% python3 -q
>>> import numpy as np
>>> np.set_printoptions(precision=1, suppress=True, linewidth=100)
>>> rd = lambda a: np.round(a, 1) + 0
>>> m1 = np.loadtxt("block9.csv", delimiter=",")
>>> print(m1)
[[ 0.  2.  2.  2.  2.]
 [ 2.  1.  0.  1.  1.]
 [ 1.  2.  0.  2.  1.]
 [ 1.  1.  0.  1.  1.]
 [ 0.  2.  2.  2.  0.]
 [ 0.  2.  0.  1.  2.]
 [ 0.  2.  2.  1.  2.]
 [-6. -1.  2. -1. -1.]]
>>> M2 = m1 / np.sqrt((m1 ** 2).mean(axis=1, keepdims=True))
>>> print(rd(np.linalg.norm(M2, axis=1)))
[2.2 2.2 2.2 2.2 2.2 2.2 2.2 2.2]
>>> rd(m1 - m1.mean(axis=1, keepdims=True))
array([[-1.6,  0.4,  0.4,  0.4,  0.4],
       [ 1. ,  0. , -1. ,  0. ,  0. ],
       [-0.2,  0.8, -1.2,  0.8, -0.2],
       [ 0.2,  0.2, -0.8,  0.2,  0.2],
       [-1.2,  0.8,  0.8,  0.8, -1.2],
       [-1. ,  1. , -1. ,  0. ,  1. ],
       [-1.4,  0.6,  0.6, -0.4,  0.6],
       [-4.6,  0.4,  3.4,  0.4,  0.4]])
>>> M2 = np.c_[m1[:, :2] @ np.array([[-1, -2], [-3, -2]]), np.array([-5, 2, -5, 4, -3, -1, 3, 0])]
>>> print(M2)
[[-6. -4. -5.]
 [-5. -6.  2.]
 [-7. -6. -5.]
 [-4. -4.  4.]
 [-6. -4. -3.]
 [-6. -4. -1.]
 [-6. -4.  3.]
 [ 9. 14.  0.]]
>>> rd(np.linalg.norm(np.linalg.qr(m1)[0].T @ M2, axis=0) ** 2 / ((M2 ** 2).sum(axis=0) + 1e-12))
array([1. , 1. , 0.5])
>>> print(np.linalg.matrix_rank(M2))
3
>>> x = np.array([-3, -2, 1, 0, 0])
>>> y = m1 @ x
>>> rd(np.linalg.pinv(m1) @ m1)
array([[1., 0., 0., 0., 0.],
       [0., 1., 0., 0., 0.],
       [0., 0., 1., 0., 0.],
       [0., 0., 0., 1., 0.],
       [0., 0., 0., 0., 1.]])
>>> rng = np.random.default_rng(383593)
>>> y = y + 0.1 * rng.normal(size=8)
>>> rd(y)
array([-2.1, -8. , -6.9, -5. , -1.8, -4.2, -2.1, 22.1])
>>> coef, *_ = np.linalg.lstsq(m1, y)
>>> [round(float(np.linalg.norm(np.linalg.solve(m1.T @ m1 + lam * np.eye(5), m1.T @ y))), 2) for lam in (0, 1, 10, 100)]
[3.75, 3.35, 2.86, 1.23]
>>> coef.round()
array([-3., -2.,  1.,  0., -0.])
